% ipython --no-banner

In [1]: import numpy as np

In [2]: np.set_printoptions(suppress=True, linewidth=200)

In [3]: mat = np.diag(5 * np.array([-5, 3, -4, 1, -3, 6])) + np.array([[9, 3, 1, -6, -2, 8],
   ...:     [-3, -1, 1, -2, -8, -3],
   ...:     [1, 7, 8, -4, -9, -2],
   ...:     [-9, -6, 5, 5, 6, -8],
   ...:     [8, 8, -9, -3, 9, 7],
   ...:     [2, 5, 2, -9, -6, 3]])

In [4]: mat
Out[4]: 
array([[-16,   3,   1,  -6,  -2,   8],
       [ -3,  14,   1,  -2,  -8,  -3],
       [  1,   7, -12,  -4,  -9,  -2],
       [ -9,  -6,   5,  10,   6,  -8],
       [  8,   8,  -9,  -3,  -6,   7],
       [  2,   5,   2,  -9,  -6,  33]])

In [5]: W1 = np.array([[-2, 0, -2],
   ...:     [0, 2, -2],
   ...:     [0, 2, 2],
   ...:     [-2, -2, 1],
   ...:     [-1, -2, 0],
   ...:     [-1, 2, 0]])

In [6]: beta = np.array([-1, 2, 0])

In [7]: H = np.maximum(mat @ W1 + beta, 0)

In [8]: np.round((H > 0).mean(axis=0), 2)
Out[8]: array([0.5 , 0.83, 0.33])

In [9]: cent = np.array([[2, 2, 2], [3, 1, 3], [3, 3, 0]])

In [10]: (H @ cent).round(6).argmax(axis=1)
Out[10]: array([0, 0, 0, 0, 0, 0])

In [11]: A = np.array([[3.0, 1.0, 0.0, 0.0],
    ...:     [0.0, 3.0, 1.0, 0.0],
    ...:     [0.0, 0.0, 3.0, 1.0],
    ...:     [0.0, 0.0, 0.0, 3.0]])

In [12]: # triangular

In [13]: out = np.inv(A)
AttributeError: module 'numpy' has no attribute 'inv'


In [14]: out = np.linalg.invert(A)
AttributeError: module 'numpy.linalg' has no attribute 'invert'


In [15]: out = np.linalg.inv(A)

In [16]: (np.abs(out) > 1e-9).astype(int)
Out[16]: 
array([[1, 1, 1, 1],
       [0, 1, 1, 1],
       [0, 0, 1, 1],
       [0, 0, 0, 1]])

In [17]: np.round(np.linalg.inv(out), 2)
Out[17]: 
array([[3., 1., 0., 0.],
       [0., 3., 1., 0.],
       [0., 0., 3., 1.],
       [0., 0., 0., 3.]])

In [18]: np.allclose(out, A.T)
Out[18]: False

In [19]: A @ out
Out[19]: 
array([[1., 0., 0., 0.],
       [0., 1., 0., 0.],
       [0., 0., 1., 0.],
       [0., 0., 0., 1.]])

In [20]: np.round(np.linalg.det(A) * out, 2)
Out[20]: 
array([[27., -9.,  3., -1.],
       [ 0., 27., -9.,  3.],
       [ 0.,  0., 27., -9.],
       [ 0.,  0.,  0., 27.]])

In [21]: np.round(np.linalg.cond(A), 2)
Out[21]: np.float64(1.72)

In [22]: round(float(np.linalg.slogdet(A)[0]), 2)
Out[22]: 1.0
